% ipython --no-banner

In [1]: import numpy as np

In [2]: np.set_printoptions(suppress=True, linewidth=200)

In [3]: def rd(a):
   ...:     return np.round(a, 1) + 0
   ...: 

In [4]: A = np.array([[-0.5, -1.6, 1.1, 1.4, -1.3],
   ...:     [-0.9, -0.9, -0.2, 0.8, -0.7],
   ...:     [-0.1, -0.3, -0.7, -0.3, 0.0],
   ...:     [-0.4, -0.6, -0.3, -0.3, -0.6],
   ...:     [-0.1, 2.4, 0.6, -0.8, 1.5],
   ...:     [1.4, 0.3, -1.9, 1.0, 0.2],
   ...:     [0.1, 0.8, 0.1, -0.3, 0.1],
   ...:     [-0.4, -1.5, 1.3, -0.4, -0.2]])

In [5]: proj = A @ np.linalg.solve(A.T @ A, A.T)

In [6]: np.allclose(proj @ proj, proj)
Out[6]: True

In [7]: rd(proj)
Out[7]: 
array([[ 0.8,  0.1, -0.3, -0.1, -0.2, -0.1,  0. ,  0. ],
       [ 0.1,  0.8,  0.2,  0. ,  0.1, -0.1, -0.3, -0.2],
       [-0.3,  0.2,  0.3,  0.2, -0.1,  0. , -0.2,  0.1],
       [-0.1,  0. ,  0.2,  0.4, -0.3, -0.2,  0.2, -0.2],
       [-0.2,  0.1, -0.1, -0.3,  0.8, -0.2,  0. , -0.1],
       [-0.1, -0.1,  0. , -0.2, -0.2,  0.8, -0.1, -0.2],
       [ 0. , -0.3, -0.2,  0.2,  0. , -0.1,  0.4, -0.3],
       [ 0. , -0.2,  0.1, -0.2, -0.1, -0.2, -0.3,  0.8]])

In [8]: rd(np.trace(proj))
Out[8]: np.float64(5.0)

In [9]: X = np.loadtxt("data.csv", delimiter=",")

In [10]: X
Out[10]: 
array([[4., 6., 3.],
       [3., 8., 3.],
       [4., 6., 3.],
       [3., 8., 3.],
       [4., 6., 3.],
       [3., 8., 3.],
       [4., 6., 3.],
       [3., 8., 3.],
       [3., 8., 3.],
       [5., 4., 3.],
       [5., 4., 3.],
       [4., 6., 3.],
       [5., 4., 3.],
       [4., 6., 3.],
       [4., 6., 3.],
       [3., 8., 3.],
       [5., 4., 3.],
       [5., 4., 3.],
       [3., 8., 3.],
       [3., 8., 3.],
       [3., 8., 3.],
       [5., 4., 3.],
       [4., 6., 3.],
       [5., 4., 3.],
       [3., 8., 3.],
       [5., 4., 3.],
       [5., 4., 3.],
       [4., 6., 3.],
       [5., 4., 3.],
       [3., 8., 3.],
       [4., 6., 3.],
       [4., 6., 3.]])

In [11]: U, sv, VT = np.linalg.svd(X)

In [12]: print(np.argmax(sv[:-1] / (sv[1:] + 1e-6)) + 1)
2

In [13]: rd(sv)
Out[13]: array([44.6,  9. ,  0. ])

In [14]: B = U[:, :2] @ np.diag(sv[:2]) @ VT[:2]

In [15]: print(rd(np.linalg.norm(X - B) / np.linalg.norm(X)))
0.0

In [16]: np.linalg.matrix_rank(X, rtol=0.05)
Out[16]: np.int64(2)

In [17]: rd(np.abs(X - B).max())
Out[17]: np.float64(0.0)

In [18]: print(rd(np.linalg.norm(X - B, 2)), rd(sv[2]))
0.0 0.0

In [19]: U, sv, VT = np.linalg.svd(X)

In [20]: V = VT[:(sv > 1e-8).sum()]

In [21]: rng = np.random.default_rng(8577)

In [22]: vec = X[13] + -3 * X[25] + rng.integers(2) * np.eye(3)[0]

In [23]: vec
Out[23]: array([-10.,  -6.,  -6.])

In [24]: rd(V.T @ V)
Out[24]: 
array([[ 0.9, -0.1,  0.3],
       [-0.1,  1. ,  0.2],
       [ 0.3,  0.2,  0.2]])

In [25]: np.allclose(V.T @ V @ vec, vec)
Out[25]: False

In [26]: np.linalg.matrix_rank(np.vstack([X, vec]))
Out[26]: np.int64(3)

In [27]: rd(np.linalg.norm(vec - V.T @ V @ vec))
Out[27]: np.float64(0.4)

In [28]: M = np.loadtxt("a.csv", delimiter=",")

In [29]: print(M)
[[ 2. -2. -2.  2. -3.  3.  2.]
 [ 0. -2. -3. -3.  3.  3.  1.]
 [ 0. -1.  1.  2.  2.  1.  2.]
 [ 0. -1.  1. -2.  2.  3. -3.]
 [ 0. -3. -1.  0.  2. -3. -1.]
 [ 0.  2.  0.  0.  3.  0. -2.]
 [ 0. -1. -1.  2.  1.  3.  2.]]

In [30]: q, V = np.linalg.qr(M[:, :5])[0], np.linalg.qr(M[:, 5:])[0]

In [31]: sv = np.linalg.svd(q.T @ V, compute_uv=False)

In [32]: rd(sv)
Out[32]: array([0.9, 0.6])

In [33]: rd(np.degrees(np.arccos(sv.clip(0, 1))))
Out[33]: array([28.8, 54. ])

In [34]: rd(np.linalg.norm(q @ q.T - V @ V.T, 2))
Out[34]: np.float64(1.0)
